% ipython --no-banner

In [1]: import numpy as np

In [2]: np.set_printoptions(precision=1, suppress=True, linewidth=120)

In [3]: def rd(a):
   ...:     return np.round(a, 1) + 0
   ...: 

In [4]: M = np.array([[2, 1, 2], [3, 0, 0], [2, 3, 2]])

In [5]: M.shape
Out[5]: (3, 3)

In [6]: rd(np.linalg.svd(M, compute_uv=False))
Out[6]: array([5.3, 2.4, 0.9])

In [7]: rd(np.linalg.norm(M))
Out[7]: np.float64(5.9)

In [8]: np.unravel_index(np.abs(M).argmax(), M.shape)
Out[8]: (np.int64(1), np.int64(0))

In [9]: rng = np.random.default_rng(40665)

In [10]: z = rng.permutation(3)

In [11]: z
Out[11]: array([2, 0, 1])

In [12]: Y = M[z][:, z]

In [13]: rd(np.sort(np.abs(np.linalg.eigvals(Y))))
Out[13]: array([1.5, 1.5, 5.1])

In [14]: np.allclose(Y, M)
Out[14]: False

In [15]: np.trace(Y)
Out[15]: np.int64(4)

In [16]: np.diag(Y)
Out[16]: array([2, 2, 0])

In [17]: E = np.array([[1, 3, 0, 1, 2, 0],
    ...:     [2, 6, 0, 2, 4, 0],
    ...:     [-2, -6, 0, -2, -4, 0],
    ...:     [-3, -9, 0, -3, -6, 0],
    ...:     [0, 0, 0, 0, 0, 0],
    ...:     [-3, -9, 0, -3, -6, 0],
    ...:     [0, 0, 0, 0, 0, 0],
    ...:     [2, 6, 0, 2, 4, 0],
    ...:     [2, 6, 0, 2, 4, 0]])

In [18]: E
Out[18]: 
array([[ 1,  3,  0,  1,  2,  0],
       [ 2,  6,  0,  2,  4,  0],
       [-2, -6,  0, -2, -4,  0],
       [-3, -9,  0, -3, -6,  0],
       [ 0,  0,  0,  0,  0,  0],
       [-3, -9,  0, -3, -6,  0],
       [ 0,  0,  0,  0,  0,  0],
       [ 2,  6,  0,  2,  4,  0],
       [ 2,  6,  0,  2,  4,  0]])

In [19]: # column 3 repeats column 0

In [20]: np.abs(np.diag(np.linalg.qr(E)[1])) > 1e-9
Out[20]: array([ True, False, False, False, False, False])

In [21]: np.unique(E.round(6), axis=0).shape
Out[21]: (5, 6)

In [22]: rd(np.trace(np.linalg.pinv(E) @ E))
Out[22]: np.float64(1.0)

In [23]: Y = np.array([[-5, 3, -4],
    ...:     [7, -8, 1],
    ...:     [7, -9, 8],
    ...:     [4, -3, -4],
    ...:     [0, -7, 3],
    ...:     [-8, 7, -2]])

In [24]: np.einsum("ij->j", E)
Out[24]: array([-1, -3,  0, -1, -2,  0])

In [25]: np.linalg.matrix_rank(E @ Y)
Out[25]: np.int64(1)

In [26]: np.linalg.matrix_rank(E, rtol=0.1)
Out[26]: np.int64(1)

In [27]: rd(np.linalg.norm(E, 2) / np.linalg.norm(E))
Out[27]: np.float64(1.0)

In [28]: f = np.array([-2, 3, -5])

In [29]: np.cross(E[3, :3], E[6, :3])
Out[29]: array([0, 0, 0])

In [30]: np.polyval(f, E[3])
Out[30]: array([ -32, -194,   -5,  -32,  -95,   -5])

In [31]: np.array([np.convolve(row, f, "same") for row in E])
Out[31]: 
array([[ -3,   4, -17,  -1,   1, -10],
       [ -6,   8, -34,  -2,   2, -20],
       [  6,  -8,  34,   2,  -2,  20],
       [  9, -12,  51,   3,  -3,  30],
       [  0,   0,   0,   0,   0,   0],
       [  9, -12,  51,   3,  -3,  30],
       [  0,   0,   0,   0,   0,   0],
       [ -6,   8, -34,  -2,   2, -20],
       [ -6,   8, -34,  -2,   2, -20]])

In [32]: r = np.linalg.matrix_rank(E)

In [33]: r
Out[33]: np.int64(1)

In [34]: null = np.linalg.svd(E)[2][r:].T

In [35]: [int(np.linalg.matrix_rank(E[:i])) for i in range(1, len(E) + 1)]
Out[35]: [1, 1, 1, 1, 1, 1, 1, 1, 1]

In [36]: rd(null @ null.T)
Out[36]: 
array([[ 0.9, -0.2,  0. , -0.1, -0.1,  0. ],
       [-0.2,  0.4,  0. , -0.2, -0.4,  0. ],
       [ 0. ,  0. ,  1. ,  0. ,  0. ,  0. ],
       [-0.1, -0.2,  0. ,  0.9, -0.1,  0. ],
       [-0.1, -0.4,  0. , -0.1,  0.7,  0. ],
       [ 0. ,  0. ,  0. ,  0. ,  0. ,  1. ]])

In [37]: [int(np.linalg.matrix_rank(np.delete(E, i, axis=0))) for i in range(9)]
Out[37]: [1, 1, 1, 1, 1, 1, 1, 1, 1]

In [38]: np.linalg.matrix_rank(E.T @ E), np.linalg.matrix_rank(E @ E.T)
Out[38]: (np.int64(1), np.int64(1))

In [39]: F = np.load("dump.npy")

In [40]: F
Out[40]: 
array([[-9, -5,  6,  3],
       [-5, -1, 10,  7],
       [-5, -1, 10,  7],
       [-8, -4,  7,  4],
       [-5, -1, 10,  7]])

In [41]: Uu, s, Vt = np.linalg.svd(F)

In [42]: np.argmax(s[:-1] / (s[1:] + 1e-6)) + 1
Out[42]: np.int64(2)

In [43]: Y = Uu[:, :2] @ np.diag(s[:2]) @ Vt[:2]

In [44]: rd(np.abs(F - Y).max())
Out[44]: np.float64(0.0)

In [45]: rd(np.linalg.norm(F - Y) / np.linalg.norm(F))
Out[45]: np.float64(0.0)

In [46]: rd(np.linalg.norm(F - Y, 2)), rd(s[2])
Out[46]: (np.float64(0.0), np.float64(0.0))

In [47]: def softmax(z):
    ...:     e = np.exp(z - z.max(axis=-1, keepdims=True))
    ...:     return e / e.sum(axis=-1, keepdims=True)
    ...: 

In [48]: rd(softmax(10 * F[3]))
Out[48]: array([0., 0., 1., 0.])

In [49]: rd(softmax(F[3]))
Out[49]: array([0., 0., 1., 0.])

In [50]: att = F @ F.T / np.sqrt(4)

In [51]: rd(softmax(att)[3] @ F)
Out[51]: array([-7.9, -3.9,  7.1,  4.1])

In [52]: softmax(att).round(6).argmax(axis=1)
Out[52]: array([0, 1, 1, 0, 1])

In [53]: rd(softmax(att))
Out[53]: 
array([[0.9, 0. , 0. , 0.1, 0. ],
       [0. , 0.3, 0.3, 0. , 0.3],
       [0. , 0.3, 0.3, 0. , 0.3],
       [0.5, 0.1, 0.1, 0.3, 0.1],
       [0. , 0.3, 0.3, 0. , 0.3]])

In [54]: t = np.radians(180)

In [55]: r_ = np.eye(4)

In [56]: r_[0, 0] = r_[3, 3] = np.cos(t)

In [57]: r_[0, 3], r_[3, 0] = -np.sin(t), np.sin(t)

In [58]: rd(r_)
Out[58]: 
array([[-1.,  0.,  0.,  0.],
       [ 0.,  1.,  0.,  0.],
       [ 0.,  0.,  1.,  0.],
       [ 0.,  0.,  0., -1.]])

In [59]: Y = F @ r_.T

In [60]: rd(np.linalg.det(r_)), np.trace(r_)
Out[60]: (np.float64(1.0), np.float64(0.0))

In [61]: np.allclose(F @ F.T, Y @ Y.T)
Out[61]: True

In [62]: rd(np.linalg.svd(F, compute_uv=False)), rd(np.linalg.svd(Y, compute_uv=False))
Out[62]: (array([27.6,  7.6,  0. ,  0. ]), array([27.6,  7.6,  0. ,  0. ]))

In [63]: Uu, s, Vt = np.linalg.svd(F)

In [64]: vecs = Vt[:(s > 1e-8).sum()]

In [65]: x = F[4] + 5 * F[3] + rng.integers(2) * np.eye(4)[1]

In [66]: x
Out[66]: array([-45., -21.,  45.,  27.])

In [67]: rd(np.diag(vecs.T @ vecs))
Out[67]: array([0.7, 0.3, 0.6, 0.4])

In [68]: np.linalg.matrix_rank(np.vstack([F, x]))
Out[68]: np.int64(2)

In [69]: rd(np.linalg.norm(x - vecs.T @ vecs @ x))
Out[69]: np.float64(0.0)

In [70]: rd(vecs.T @ vecs)
Out[70]: 
array([[ 0.7,  0.5, -0.1,  0. ],
       [ 0.5,  0.3,  0.1,  0.1],
       [-0.1,  0.1,  0.6,  0.5],
       [ 0. ,  0.1,  0.5,  0.4]])

In [71]: K = np.load("out12.npy")

In [72]: K
Out[72]: 
array([[1. , 0.7, 0.5, 0.3, 0.2, 0.2],
       [0.7, 1. , 0.7, 0.5, 0.3, 0.2],
       [0.5, 0.7, 1. , 0.7, 0.5, 0.3],
       [0.3, 0.5, 0.7, 1. , 0.7, 0.5],
       [0.2, 0.3, 0.5, 0.7, 1. , 0.7],
       [0.2, 0.2, 0.3, 0.5, 0.7, 1. ]])

In [73]: # symmetric, so the eigenvalues are real

In [74]: [round(float(x), 1) for x in np.linalg.svd(F, compute_uv=False)[:3]]
Out[74]: [27.6, 7.6, 0.0]

In [75]: np.linalg.matrix_rank(F, rtol=0.1)
Out[75]: np.int64(2)

In [76]: np.argsort(-np.linalg.norm(F, axis=0).round(6), kind="stable")[:3]
Out[76]: array([2, 0, 3])

In [77]: X = np.load("test12.npy")

In [78]: X
Out[78]: 
array([[ 1, -2,  4, -8],
       [ 1, -1,  1, -1],
       [ 1,  0,  0,  0],
       [ 1,  1,  1,  1],
       [ 1,  2,  4,  8],
       [ 1,  3,  9, 27],
       [ 1,  4, 16, 64]])

In [79]: # column 3 dominates

In [80]: Uu, s, Vt = np.linalg.svd(X)

In [81]: np.argmax(s[:-1] / (s[1:] + 1e-6)) + 1
Out[81]: np.int64(1)

In [82]: rd(s)
Out[82]: array([72.9,  6.9,  2.7,  1.4])

In [83]: Y = Uu[:, :1] @ np.diag(s[:1]) @ Vt[:1]

In [84]: rd(np.linalg.norm(X - Y) / np.linalg.norm(X))
Out[84]: np.float64(0.1)

In [85]: np.linalg.matrix_rank(Y)
Out[85]: np.int64(1)

In [86]: t3 = np.stack([X, 5 * X, X[::-1]])

In [87]: t3.shape
Out[87]: (3, 7, 4)

In [88]: mat = np.array([[2, 0, 0, 0, 0, 0, 0, 0],
    ...:     [6, -4, 0, 0, 0, 0, 0, 0],
    ...:     [5, -5, -6, 0, 0, 0, 0, 0],
    ...:     [4, 8, -7, -1, 0, 0, 0, 0],
    ...:     [-1, 3, -7, 4, 5, 0, 0, 0],
    ...:     [-4, -7, 0, 6, -3, -9, 0, 0],
    ...:     [3, 5, -3, -2, -4, -2, 5, 0],
    ...:     [5, 9, 5, -9, 9, -7, 4, 7]])

In [89]: np.linalg.matrix_rank(mat - mat[0, 0] * np.eye(8))
Out[89]: np.int64(7)

In [90]: rd(np.sort(np.linalg.eigvals(mat)))
Out[90]: array([-9., -6., -4., -1.,  2.,  5.,  5.,  7.])

In [91]: C = np.array([[2, -1, 1, 2, 1]])

In [92]: A = rng.normal(size=(32, 1)) @ C + np.array([5, 4, -1, 0, 2])

In [93]: rd(A)
Out[93]: 
array([[ 3.2,  4.9, -1.9, -1.8,  1.1],
       [ 7.4,  2.8,  0.2,  2.4,  3.2],
       [ 5.8,  3.6, -0.6,  0.8,  2.4],
       [ 2.3,  5.4, -2.4, -2.7,  0.6],
       [ 5.4,  3.8, -0.8,  0.4,  2.2],
       [ 6.1,  3.5, -0.5,  1.1,  2.5],
       [ 4.2,  4.4, -1.4, -0.8,  1.6],
       [ 2.8,  5.1, -2.1, -2.2,  0.9],
       [ 1.9,  5.6, -2.6, -3.1,  0.4],
       [ 6.7,  3.1, -0.1,  1.7,  2.9],
       [ 6.2,  3.4, -0.4,  1.2,  2.6],
       [ 5.5,  3.7, -0.7,  0.5,  2.3],
       [ 4.6,  4.2, -1.2, -0.4,  1.8],
       [ 6.1,  3.4, -0.4,  1.1,  2.6],
       [ 8. ,  2.5,  0.5,  3. ,  3.5],
       [ 6.8,  3.1, -0.1,  1.8,  2.9],
       [ 4. ,  4.5, -1.5, -1. ,  1.5],
       [ 6.8,  3.1, -0.1,  1.8,  2.9],
       [ 4.9,  4. , -1. , -0.1,  2. ],
       [ 2.9,  5.1, -2.1, -2.1,  0.9],
       [ 8. ,  2.5,  0.5,  3. ,  3.5],
       [ 2.5,  5.3, -2.3, -2.5,  0.7],
       [ 5.9,  3.5, -0.5,  0.9,  2.5],
       [ 5.5,  3.7, -0.7,  0.5,  2.3],
       [ 5.8,  3.6, -0.6,  0.8,  2.4],
       [ 3.8,  4.6, -1.6, -1.2,  1.4],
       [ 9.1,  1.9,  1.1,  4.1,  4.1],
       [ 6.7,  3.1, -0.1,  1.7,  2.9],
       [ 2.9,  5. , -2. , -2.1,  1. ],
       [ 5.8,  3.6, -0.6,  0.8,  2.4],
       [ 5.1,  3.9, -0.9,  0.1,  2.1],
       [ 3.8,  4.6, -1.6, -1.2,  1.4]])

In [94]: Y = A / np.sqrt((A ** 2).mean(axis=1, keepdims=True))

In [95]: rd(np.linalg.norm(Y, axis=1))
Out[95]: 
array([2.2, 2.2, 2.2, 2.2, 2.2, 2.2, 2.2, 2.2, 2.2, 2.2, 2.2, 2.2, 2.2, 2.2, 2.2, 2.2, 2.2, 2.2, 2.2, 2.2, 2.2, 2.2,
       2.2, 2.2, 2.2, 2.2, 2.2, 2.2, 2.2, 2.2, 2.2, 2.2])

In [96]: rd(Y[29])
Out[96]: array([ 1.8,  1.1, -0.2,  0.3,  0.7])

In [97]: d = np.linalg.norm(A[:, None] - A[None], axis=-1)

In [98]: np.unravel_index(d.round(6).argmax(), d.shape)
Out[98]: (np.int64(8), np.int64(26))

In [99]: (d + 1e9 * np.eye(32)).round(6).argmin(axis=1)
Out[99]: 
array([28, 14, 29, 21, 23, 13, 16, 19,  3, 27, 13, 23, 18, 10, 20,  9,  6, 15, 30,  7, 14,  3, 24, 11, 29, 31, 20,  9,
       19, 24, 18, 25])

In [100]: Xc = A - A.mean(axis=0)

In [101]: Uu, s, Vt = np.linalg.svd(Xc, full_matrices=False)

In [102]: np.abs(Uu[:, 0]).argmax()
Out[102]: np.int64(26)

In [103]: rd(s ** 2 / (s ** 2).sum())
Out[103]: array([1., 0., 0., 0., 0.])

In [104]: np.abs(Vt[0]).argmax()
Out[104]: np.int64(3)

In [105]: np.linalg.matrix_rank(Xc)
Out[105]: np.int64(1)

In [106]: C = A[[5, 26]].astype(float)

In [107]: for _ in range(4):
     ...:     z = np.linalg.norm(A[:, None] - C, axis=-1).argmin(axis=1)
     ...:     C = np.array([A[z == j].mean(axis=0) for j in range(2)])
     ...: 

In [108]: z
Out[108]: array([0, 1, 1, 0, 0, 1, 0, 0, 0, 1, 1, 0, 0, 1, 1, 1, 0, 1, 0, 0, 1, 0, 1, 0, 1, 0, 1, 1, 0, 1, 0, 0])

In [109]: rd(C)
Out[109]: 
array([[ 3.9,  4.6, -1.6, -1.1,  1.4],
       [ 6.8,  3.1, -0.1,  1.8,  2.9]])

In [110]: np.abs(C[1] - C[0]).argmax()
Out[110]: np.int64(0)

In [111]: Uu, s, Vt = np.linalg.svd(E, full_matrices=False)

In [112]: np.abs(Uu[:, 0]).round(6).argmax()
Out[112]: np.int64(3)

In [113]: Uu.shape, s.shape, Vt.shape
Out[113]: ((9, 6), (6,), (6, 6))

In [114]: rd(np.sqrt((s ** 2).sum())), rd(np.linalg.norm(E))
Out[114]: (np.float64(22.9), np.float64(22.9))

In [115]: arr = np.load("block3.npy")

In [116]: arr
Out[116]: 
array([[ 6,  0,  8, 14, 12],
       [ 6,  0,  8, 14, 12],
       [ 3,  0,  4,  7,  6],
       [ 9,  0, 12, 21, 18],
       [ 9,  0, 12, 21, 18]])

In [117]: # row 1 repeats row 0

In [118]: f, g = F[0], F[4]

In [119]: f @ g
Out[119]: np.int64(131)

In [120]: p = (f @ g) / (f @ f) * f

In [121]: rd(np.linalg.norm(f + g) ** 2 + np.linalg.norm(f - g) ** 2)
Out[121]: np.float64(652.0)

In [122]: np.linalg.matrix_rank(np.outer(f, g))
Out[122]: np.int64(1)

In [123]: Uu, s, Vt = np.linalg.svd(arr)

In [124]: rd(s)
Out[124]: array([54.5,  0. ,  0. ,  0. ,  0. ])

In [125]: Y = Uu[:, :1] @ np.diag(s[:1]) @ Vt[:1]

In [126]: np.linalg.matrix_rank(Y)
Out[126]: np.int64(1)

In [127]: Uu, s, Vt = np.linalg.svd(arr)

In [128]: vecs = Vt[:(s > 1e-8).sum()]

In [129]: x = arr[4] + -1 * arr[1] + rng.integers(2) * np.eye(5)[2]

In [130]: x
Out[130]: array([3., 0., 4., 7., 6.])

In [131]: rd(np.diag(vecs.T @ vecs))
Out[131]: array([0.1, 0. , 0.1, 0.4, 0.3])

In [132]: rd(vecs.T @ vecs)
Out[132]: 
array([[0.1, 0. , 0.1, 0.2, 0.2],
       [0. , 0. , 0. , 0. , 0. ],
       [0.1, 0. , 0.1, 0.3, 0.2],
       [0.2, 0. , 0.3, 0.4, 0.4],
       [0.2, 0. , 0.2, 0.4, 0.3]])

In [133]: np.allclose(vecs.T @ vecs @ x, x)
Out[133]: True

In [134]: Y = arr[0, 0] * arr[1:] - np.outer(arr[1:, 0], arr[0])

In [135]: Y
Out[135]: 
array([[0, 0, 0, 0, 0],
       [0, 0, 0, 0, 0],
       [0, 0, 0, 0, 0],
       [0, 0, 0, 0, 0]])

In [136]: np.flatnonzero(~Y.round(6).any(axis=1))
Out[136]: array([0, 1, 2, 3])

In [137]: np.linalg.matrix_rank(Y), np.linalg.matrix_rank(arr)
Out[137]: (np.int64(0), np.int64(1))
